$ python -q
>>> import numpy as np
>>> np.set_printoptions(precision=1, suppress=True, linewidth=120)
>>> r0 = np.array([0, -5, -9, -2, 9, 5, -4, 8, 3, -4, -4, -7])
>>> mat = np.array([np.roll(r0, i) for i in range(12)])
>>> print(mat)
[[ 0 -5 -9 -2  9  5 -4  8  3 -4 -4 -7]
 [-7  0 -5 -9 -2  9  5 -4  8  3 -4 -4]
 [-4 -7  0 -5 -9 -2  9  5 -4  8  3 -4]
 [-4 -4 -7  0 -5 -9 -2  9  5 -4  8  3]
 [ 3 -4 -4 -7  0 -5 -9 -2  9  5 -4  8]
 [ 8  3 -4 -4 -7  0 -5 -9 -2  9  5 -4]
 [-4  8  3 -4 -4 -7  0 -5 -9 -2  9  5]
 [ 5 -4  8  3 -4 -4 -7  0 -5 -9 -2  9]
 [ 9  5 -4  8  3 -4 -4 -7  0 -5 -9 -2]
 [-2  9  5 -4  8  3 -4 -4 -7  0 -5 -9]
 [-9 -2  9  5 -4  8  3 -4 -4 -7  0 -5]
 [-5 -9 -2  9  5 -4  8  3 -4 -4 -7  0]]
>>> # rank 11
>>> print((mat - mat.T) / 2)
[[ 0.   1.  -2.5  1.   3.  -1.5  0.   1.5 -3.  -1.   2.5 -1. ]
 [-1.   0.   1.  -2.5  1.   3.  -1.5  0.   1.5 -3.  -1.   2.5]
 [ 2.5 -1.   0.   1.  -2.5  1.   3.  -1.5  0.   1.5 -3.  -1. ]
 [-1.   2.5 -1.   0.   1.  -2.5  1.   3.  -1.5  0.   1.5 -3. ]
 [-3.  -1.   2.5 -1.   0.   1.  -2.5  1.   3.  -1.5  0.   1.5]
 [ 1.5 -3.  -1.   2.5 -1.   0.   1.  -2.5  1.   3.  -1.5  0. ]
 [ 0.   1.5 -3.  -1.   2.5 -1.   0.   1.  -2.5  1.   3.  -1.5]
 [-1.5  0.   1.5 -3.  -1.   2.5 -1.   0.   1.  -2.5  1.   3. ]
 [ 3.  -1.5  0.   1.5 -3.  -1.   2.5 -1.   0.   1.  -2.5  1. ]
 [ 1.   3.  -1.5  0.   1.5 -3.  -1.   2.5 -1.   0.   1.  -2.5]
 [-2.5  1.   3.  -1.5  0.   1.5 -3.  -1.   2.5 -1.   0.   1. ]
 [ 1.  -2.5  1.   3.  -1.5  0.   1.5 -3.  -1.   2.5 -1.   0. ]]
>>> print(np.round(np.sort(np.abs(np.linalg.eigvals(mat))), 1) + 0)
[ 0.   6.   6.  10.  13.2 13.2 17.1 17.1 29.2 29.2 30.2 30.2]
>>> print(round(np.linalg.det(mat), 1))
0.0
>>> print(np.allclose(mat @ mat.T, mat.T @ mat))
True
>>> M = np.load("data.npy")
>>> print(M)
[[0 0 3 4 1 3 0 5]
 [0 0 0 0 0 0 4 0]
 [4 0 2 3 3 4 0 2]
 [1 0 0 0 5 3 0 3]
 [4 0 0 0 5 1 0 2]
 [2 0 1 2 1 1 0 4]
 [0 0 0 0 0 0 0 0]
 [2 0 4 2 1 1 0 2]]
>>> U, sigma, Vt = np.linalg.svd(M, full_matrices=False)
>>> print(np.round(U.T @ U, 1) + 0)
[[1. 0. 0. 0. 0. 0. 0. 0.]
 [0. 1. 0. 0. 0. 0. 0. 0.]
 [0. 0. 1. 0. 0. 0. 0. 0.]
 [0. 0. 0. 1. 0. 0. 0. 0.]
 [0. 0. 0. 0. 1. 0. 0. 0.]
 [0. 0. 0. 0. 0. 1. 0. 0.]
 [0. 0. 0. 0. 0. 0. 1. 0.]
 [0. 0. 0. 0. 0. 0. 0. 1.]]
>>> print(sigma.round(1) + 0)
[14.   6.6  4.   3.8  2.6  2.1  0.5  0. ]
>>> print(np.round(np.sqrt((sigma ** 2).sum()), 1), round(float(np.linalg.norm(M)), 1))
16.8 16.8
>>> print(np.allclose(U * sigma @ Vt, M))
True
>>> print((sigma > 1e-8).sum())
7
>>> print(np.round(Vt @ Vt.T, 1) + 0)
[[1. 0. 0. 0. 0. 0. 0. 0.]
 [0. 1. 0. 0. 0. 0. 0. 0.]
 [0. 0. 1. 0. 0. 0. 0. 0.]
 [0. 0. 0. 1. 0. 0. 0. 0.]
 [0. 0. 0. 0. 1. 0. 0. 0.]
 [0. 0. 0. 0. 0. 1. 0. 0.]
 [0. 0. 0. 0. 0. 0. 1. 0.]
 [0. 0. 0. 0. 0. 0. 0. 1.]]
>>> print(np.unique(M.round(6), axis=0).shape)
(8, 8)
>>> print(round(float(np.trace(np.linalg.pinv(M) @ M)), 1))
7.0
>>> print(np.round(M @ np.linalg.pinv(M) @ M, 1) + 0)
[[0. 0. 3. 4. 1. 3. 0. 5.]
 [0. 0. 0. 0. 0. 0. 4. 0.]
 [4. 0. 2. 3. 3. 4. 0. 2.]
 [1. 0. 0. 0. 5. 3. 0. 3.]
 [4. 0. 0. 0. 5. 1. 0. 2.]
 [2. 0. 1. 2. 1. 1. 0. 4.]
 [0. 0. 0. 0. 0. 0. 0. 0.]
 [2. 0. 4. 2. 1. 1. 0. 2.]]
